$ python -q
>>> import numpy as np
>>> import numpy.linalg as la
>>> np.set_printoptions(precision=2, suppress=True, linewidth=100, floatmode="fixed")
>>> M = np.arange(24).reshape(6, 4) + -2
>>> print(M)
[[-2 -1  0  1]
 [ 2  3  4  5]
 [ 6  7  8  9]
 [10 11 12 13]
 [14 15 16 17]
 [18 19 20 21]]
>>> # looks like rank 2
>>> def softmax(z):
...     e = np.exp(z - z.max(axis=-1, keepdims=True))
...     return e / e.sum(axis=-1, keepdims=True)
... 
>>> softmax(M[1])
array([0.03, 0.09, 0.24, 0.64])
>>> print(softmax(M[1] + -3))
[0.03 0.09 0.24 0.64]
>>> scores = M @ M.T / np.sqrt(4)
>>> print(np.round(softmax(scores + np.triu(np.full(scores.shape, -np.inf), 1)), 2) + 0)
[[1.00 0.00 0.00 0.00 0.00 0.00]
 [0.00 1.00 0.00 0.00 0.00 0.00]
 [0.00 0.00 1.00 0.00 0.00 0.00]
 [0.00 0.00 0.00 1.00 0.00 0.00]
 [0.00 0.00 0.00 0.00 1.00 0.00]
 [0.00 0.00 0.00 0.00 0.00 1.00]]
>>> softmax(scores)[1] @ M
array([18.00, 19.00, 20.00, 21.00])
>>> T = np.stack([M, -1 * M, M[::-1]])
>>> la.matrix_rank(T)
array([2, 2, 2])
>>> r = la.matrix_rank(M)
>>> print(r)
2
>>> ns = la.svd(M)[2][r:].T
>>> np.allclose(M @ ns, 0)
True
>>> round(la.norm(M, 2) / la.norm(M), 2)
np.float64(1.0)
>>> print(la.matrix_rank(M, rtol=0.1))
1
>>> Uu, s, Vh = la.svd(M)
>>> print(np.argmax(s[:-1] / (s[1:] + 1e-6)) + 1)
2
>>> other = Uu[:, :2] @ np.diag(s[:2]) @ Vh[:2]
>>> round(np.abs(M - other).max(), 2)
np.float64(0.0)
>>> np.round(la.norm(M - other, 2), 2), round(s[2], 2)
(np.float64(0.0), np.float64(0.0))
>>> la.matrix_rank(M, rtol=0.05)
np.int64(2)
>>> other.round(2) + 0
array([[-2.00, -1.00,  0.00,  1.00],
       [ 2.00,  3.00,  4.00,  5.00],
       [ 6.00,  7.00,  8.00,  9.00],
       [10.00, 11.00, 12.00, 13.00],
       [14.00, 15.00, 16.00, 17.00],
       [18.00, 19.00, 20.00, 21.00]])
>>> round(la.norm(M - other) / la.norm(M), 2)
np.float64(0.0)
>>> la.matrix_rank(other)
np.int64(2)
>>> W0 = np.load("run14.npy")
>>> W0
array([[-13.27,  -8.18,  -7.82],
       [ -0.55,   0.30,  -0.75],
       [-10.63,  -6.42,  -6.35],
       [  3.86,   3.24,   1.70],
       [ -2.33,  -0.89,  -1.74],
       [  0.48,   0.99,  -0.18],
       [ -9.33,  -5.55,  -5.63],
       [ -1.20,  -0.13,  -1.11],
       [ -3.20,  -1.47,  -2.22],
       [ -5.58,  -3.05,  -3.54],
       [ -1.45,  -0.30,  -1.25],
       [-13.17,  -8.12,  -7.76],
       [  0.36,   0.91,  -0.25],
       [  4.91,   3.94,   2.28],
       [-10.38,  -6.26,  -6.21],
       [  7.25,   5.50,   3.58],
       [  7.72,   5.82,   3.85],
       [-18.95, -11.96, -10.97],
       [ 18.07,  12.72,   9.60],
       [  4.50,   3.66,   2.05],
       [  5.15,   4.10,   2.42],
       [ 15.16,  10.77,   7.98],
       [ -9.41,  -5.61,  -5.67]])
>>> # null space of dimension 1
>>> basis = W0[[1, 10]].astype(float)
>>> for _ in range(3):
...     lab = la.norm(W0[:, None] - basis, axis=-1).argmin(axis=1)
...     basis = np.array([W0[lab == j].mean(axis=0) for j in range(2)])
... 
>>> lab
array([1, 0, 1, 0, 1, 0, 1, 1, 1, 1, 1, 1, 0, 0, 1, 0, 0, 1, 0, 0, 0, 0, 1])
>>> basis[1] - basis[0]
array([-14.33,  -9.55,  -7.96])
>>> r = la.matrix_rank(W0)
>>> r
np.int64(2)
>>> ns = la.svd(W0)[2][r:].T
>>> ns @ ns.T
array([[ 0.41, -0.27, -0.41],
       [-0.27,  0.18,  0.27],
       [-0.41,  0.27,  0.41]])
>>> print(ns[:, 0] / ns[np.abs(ns[:, 0]).round(6).argmax(), 0])
[ 1.00 -0.67 -1.00]
>>> [int(la.matrix_rank(W0[:, :j + 1])) for j in range(3)]
[1, 2, 2]
>>> np.round(W0 @ ns, 2) + 0
array([[0.00],
       [0.00],
       [0.00],
       [0.00],
       [0.00],
       [0.00],
       [0.00],
       [0.00],
       [0.00],
       [0.00],
       [0.00],
       [0.00],
       [0.00],
       [0.00],
       [0.00],
       [0.00],
       [0.00],
       [0.00],
       [0.00],
       [0.00],
       [0.00],
       [0.00],
       [0.00]])
>>> [int(la.matrix_rank(W0[:i])) for i in range(1, len(W0) + 1)]
[1, 2, 2, 2, 2, 2, 2, 2, 2, 2, 2, 2, 2, 2, 2, 2, 2, 2, 2, 2, 2, 2, 2]
>>> cen = W0 - W0.mean(axis=0)
>>> evecs = la.svd(cen)[2][:2]
>>> other = cen - cen @ evecs.T @ evecs
>>> np.diag(evecs.T @ evecs)
array([0.99, 0.50, 0.51])
>>> la.norm(other, axis=1).round(6).argmax()
np.int64(0)
>>> np.round(np.cov(cen @ evecs.T, rowvar=False), 2) + 0
array([[148.70,   0.00],
       [  0.00,   0.00]])
>>> other = np.array([[1, 4, 2, 7, 0, 5],
...     [2, 4, 7, 4, 8, 3],
...     [0, 8, 1, 1, 3, 7],
...     [8, 9, 3, 4, 7, 8],
...     [0, 1, 6, 2, 8, 7],
...     [7, 5, 1, 8, 1, 1]])
>>> X = other - other.T
>>> X
array([[ 0,  2,  2, -1,  0, -2],
       [-2,  0, -1, -5,  7, -2],
       [-2,  1,  0, -2, -3,  6],
       [ 1,  5,  2,  0,  5,  0],
       [ 0, -7,  3, -5,  0,  6],
       [ 2,  2, -6,  0, -6,  0]])
>>> # skew, so no eigenvalue has a real part
>>> f = np.array([2, 0, -1, 1, 0, 0])
>>> other = X + np.outer(f, np.eye(6)[0])
>>> print(la.matrix_rank(other - X))
1
